$ python -q
>>> import numpy as np
>>> np.set_printoptions(suppress=True, linewidth=120)
>>> def rnd(a):
...     return np.round(a, 2) + 0
... 
>>> out = np.array([[0, -1], [3, 1], [3, 3]])
>>> A = np.kron(np.eye(3, dtype=int), out)
>>> print(A)
[[ 0 -1  0  0  0  0]
 [ 3  1  0  0  0  0]
 [ 3  3  0  0  0  0]
 [ 0  0  0 -1  0  0]
 [ 0  0  3  1  0  0]
 [ 0  0  3  3  0  0]
 [ 0  0  0  0  0 -1]
 [ 0  0  0  0  3  1]
 [ 0  0  0  0  3  3]]
>>> out = np.c_[A[:, :2] @ np.array([[2, 5], [4, 2]]), np.array([0, -3, 2, -3, -1, -3, 3, 0, -3])]
>>> print(out)
[[-4 -2  0]
 [10 17 -3]
 [18 21  2]
 [ 0  0 -3]
 [ 0  0 -1]
 [ 0  0 -3]
 [ 0  0  3]
 [ 0  0  0]
 [ 0  0 -3]]
>>> print(np.linalg.matrix_rank(out))
3
>>> print(rnd(np.linalg.lstsq(A, out[:, 0])[0]))
[2. 4. 0. 0. 0. 0.]
>>> print(rnd(np.linalg.norm(out - A @ np.linalg.lstsq(A, out)[0], axis=0)))
[0.   0.   4.04]
>>> vec = np.array([2, 2, 3, 3, 1, 2])
>>> print(np.sign((A @ vec).round(6)))
[-1  1  1 -1  1  1 -1  1  1]
>>> print(A @ (2 * vec))
[-4 16 24 -6 24 36 -4 10 18]
>>> print(A @ np.ones(6))
[-1.  4.  6. -1.  4.  6. -1.  4.  6.]
>>> print((A @ vec).argmax())
5
>>> print(A @ vec)
[-2  8 12 -3 12 18 -2  5  9]
>>> print(A * vec)
[[ 0 -2  0  0  0  0]
 [ 6  2  0  0  0  0]
 [ 6  6  0  0  0  0]
 [ 0  0  0 -3  0  0]
 [ 0  0  9  3  0  0]
 [ 0  0  9  9  0  0]
 [ 0  0  0  0  0 -2]
 [ 0  0  0  0  3  2]
 [ 0  0  0  0  3  6]]
>>> hat = A @ np.linalg.solve(A.T @ A, A.T)
>>> print(np.allclose(hat @ hat, hat))
True
>>> print(np.linalg.matrix_rank(np.eye(9) - hat))
3
>>> print(rnd(hat @ A[:, 2]))
[0. 0. 0. 0. 3. 3. 0. 0. 0.]
>>> print(rnd(np.trace(hat)))
6.0
>>> print(rnd(hat))
[[ 0.33  0.33 -0.33  0.    0.    0.    0.    0.    0.  ]
 [ 0.33  0.83  0.17  0.    0.    0.    0.    0.    0.  ]
 [-0.33  0.17  0.83  0.    0.    0.    0.    0.    0.  ]
 [ 0.    0.    0.    0.33  0.33 -0.33  0.    0.    0.  ]
 [ 0.    0.    0.    0.33  0.83  0.17  0.    0.    0.  ]
 [ 0.    0.    0.   -0.33  0.17  0.83  0.    0.    0.  ]
 [ 0.    0.    0.    0.    0.    0.    0.33  0.33 -0.33]
 [ 0.    0.    0.    0.    0.    0.    0.33  0.83  0.17]
 [ 0.    0.    0.    0.    0.    0.   -0.33  0.17  0.83]]
>>> r0, r1 = A[3], A[0]
>>> print(r0 @ r1)
0
>>> p = (r0 @ r1) / (r0 @ r0) * r0
>>> print((r1 - p) @ r0)
0.0
>>> print(p)
[ 0.  0.  0. -0.  0.  0.]
>>> print(r1 - p)
[ 0. -1.  0.  0.  0.  0.]
>>> t3 = np.stack([A, 5 * A, A[::-1]])
>>> print(np.einsum("bij,cij->bc", t3, t3))
[[  87  435    4]
 [ 435 2175   20]
 [   4   20   87]]
>>> print(rnd(np.linalg.norm(t3, axis=(1, 2))))
[ 9.33 46.64  9.33]
>>> print(t3.shape)
(3, 9, 6)
>>> print(np.linalg.matrix_rank(t3))
[6 6 6]
